$ python -q
>>> import numpy as np
>>> np.set_printoptions(precision=4, suppress=True, linewidth=100)
>>> tidy = lambda a: np.round(a, 4) + 0
>>> W0 = np.load("x.npy")
>>> W0
array([[ 0,  2,  7, 11],
       [ 9,  3,  6, 14],
       [23, 19, 29, 41],
       [ 0, 10, 22, 25],
       [ 5,  8, 21, 23],
       [ 4,  5,  7, 16],
       [14, 11, 21, 28],
       [ 0,  7, 15, 19],
       [ 0,  7, 15, 19],
       [13, 13, 15, 29]])
>>> # rows 7 and 8 are equal
>>> D = np.linalg.norm(W0[:, None] - W0[None], axis=-1)
>>> (D + 1e9 * np.eye(10)).round(6).argmin(axis=1)
array([5, 5, 6, 4, 3, 1, 9, 8, 7, 6])
>>> np.unravel_index(D.round(6).argmax(), D.shape)
(np.int64(0), np.int64(2))
>>> tidy(D[6])
array([27.6043, 22.5832, 19.4422, 14.3875, 10.7238, 21.8174,  0.    , 18.1384, 18.1384,  6.4807])
>>> print(tidy(np.linalg.norm(W0 - W0.mean(axis=0), axis=1)))
[17.2679 14.2611 29.8191  9.653   5.548  11.8229 10.7415  7.8345  7.8345 10.0787]
>>> Xc = W0 - W0.mean(axis=0)
>>> Uu, sv, Vt = np.linalg.svd(Xc, full_matrices=False)
>>> tidy((sv ** 2).sum() ** 2 / (sv ** 4).sum())
np.float64(1.3566)
>>> np.searchsorted(np.cumsum(sv ** 2) / (sv ** 2).sum(), 0.9) + 1
np.int64(2)
>>> tidy(sv)
array([41.1069, 16.5578,  5.4781,  0.5071])
>>> tidy(np.abs(Vt[-1]))
array([0.1047, 0.7652, 0.141 , 0.6194])
>>> tidy(Xc.mean(axis=0))
array([0., 0., 0., 0.])
>>> print(tidy(Vt[0] * np.sign(Vt[0, np.abs(Vt[0]).argmax()])))
[0.474  0.3599 0.4907 0.6364]
>>> C = W0[[9, 7]].astype(float)
>>> for _ in range(4):
...     idx = np.linalg.norm(W0[:, None] - C, axis=-1).argmin(axis=1)
...     C = np.array([W0[idx == j].mean(axis=0) for j in range(2)])
... 
>>> idx
array([1, 1, 0, 1, 1, 1, 0, 1, 1, 0])
>>> tidy(C)
array([[16.6667, 14.3333, 21.6667, 32.6667],
       [ 2.5714,  6.    , 13.2857, 18.1429]])
>>> tidy(C[1] - C[0])
array([-14.0952,  -8.3333,  -8.381 , -14.5238])
>>> X = np.load("out0.npy")
>>> X
array([[ 2, -1,  2,  0],
       [ 0,  0,  2,  0],
       [ 0,  0, -2, -2],
       [ 0,  0,  0,  2]])
>>> # rank 3
>>> rank = np.linalg.matrix_rank(X)
>>> rank
np.int64(3)
>>> null = np.linalg.svd(X)[2][rank:].T
>>> [int(np.linalg.matrix_rank(X[:, :j + 1])) for j in range(4)]
[1, 1, 2, 3]
>>> print([int(np.linalg.matrix_rank(X[:i])) for i in range(1, len(X) + 1)])
[1, 2, 3, 3]
>>> null.shape
(4, 1)
>>> print(np.allclose(X @ null, 0))
True
>>> np.unique(X.round(6), axis=0).shape
(4, 4)
>>> print(np.allclose(X[:-1].T @ np.linalg.lstsq(X[:-1].T, X[-1])[0], X[-1]))
True
>>> np.abs(np.diag(np.linalg.qr(X)[1])) > 1e-9
array([ True, False,  True,  True])
>>> print(tidy(np.trace(np.linalg.pinv(X) @ X)))
3.0
>>> np.linalg.lstsq(X[:-1].T, X[-1])[2]
np.int32(3)
>>> F = np.load("arr.npy")
>>> F
array([[1.    , 0.5   , 0.25  , 0.125 , 0.0625, 0.0312],
       [0.5   , 1.    , 0.5   , 0.25  , 0.125 , 0.0625],
       [0.25  , 0.5   , 1.    , 0.5   , 0.25  , 0.125 ],
       [0.125 , 0.25  , 0.5   , 1.    , 0.5   , 0.25  ],
       [0.0625, 0.125 , 0.25  , 0.5   , 1.    , 0.5   ],
       [0.0312, 0.0625, 0.125 , 0.25  , 0.5   , 1.    ]])
>>> # symmetric, so the eigenvalues are real
>>> A2 = np.linalg.inv(F)
>>> tidy(np.linalg.slogdet(F)[0])
np.float64(1.0)
>>> print(tidy(np.linalg.cond(F)))
6.7963
>>> tidy(np.linalg.det(F) * np.linalg.det(A2))
np.float64(1.0)
>>> M = np.load("sample12.npy")
>>> tidy(M)
array([[0.2381, 0.0952, 0.2857, 0.381 ],
       [0.1111, 0.4444, 0.2222, 0.2222],
       [0.1429, 0.2381, 0.2857, 0.3333],
       [0.1304, 0.1739, 0.3913, 0.3043]])
>>> vec = np.array([5, 0, 7, -9])
>>> h1 = np.maximum(M @ vec, 0)
>>> tidy(h1)
array([0.    , 0.1111, 0.    , 0.6522])
>>> tidy(np.maximum(M @ (3 * vec), 0))
array([0.    , 0.3333, 0.    , 1.9565])
>>> tidy(M.T @ h1)
array([0.0974, 0.1628, 0.2799, 0.2232])
>>> A2 = np.array([[-1, -1, 1], [-1, -1, 0], [2, 0, 1], [1, 2, -1]])
>>> tidy(np.einsum("ij->j", M))
array([0.6225, 0.9517, 1.185 , 1.2409])
>>> np.vstack([M, A2.T]).shape
(7, 4)
>>> tidy(np.einsum("ik,kj->ji", M, A2))
array([[ 0.619 ,  0.1111,  0.5238,  0.7826],
       [ 0.4286, -0.1111,  0.2857,  0.3043],
       [ 0.1429,  0.1111,  0.0952,  0.2174]])
>>> tidy(M @ A2)
array([[ 0.619 ,  0.4286,  0.1429],
       [ 0.1111, -0.1111,  0.1111],
       [ 0.5238,  0.2857,  0.0952],
       [ 0.7826,  0.3043,  0.2174]])
>>> f, g = M[1], M[2]
>>> tidy(f @ g)
np.float64(0.2593)
>>> pr = (f @ g) / (f @ f) * f
>>> tidy(np.linalg.norm(f + g) ** 2 + np.linalg.norm(f - g) ** 2)
np.float64(1.157)
>>> tidy(np.outer(f, g))
array([[0.0159, 0.0265, 0.0317, 0.037 ],
       [0.0635, 0.1058, 0.127 , 0.1481],
       [0.0317, 0.0529, 0.0635, 0.0741],
       [0.0317, 0.0529, 0.0635, 0.0741]])
>>> tidy((g - pr) @ f)
np.float64(0.0)
>>> tidy(np.linalg.det(2 * M)), tidy(np.linalg.det(M))
(np.float64(-0.0175), np.float64(-0.0011))
>>> tidy(np.linalg.det(M.T))
np.float64(-0.0011)
>>> tidy(np.einsum("ii->", M))
np.float64(1.2726)
>>> print(tidy(np.einsum("ij,ji->", M, M)))
1.0746
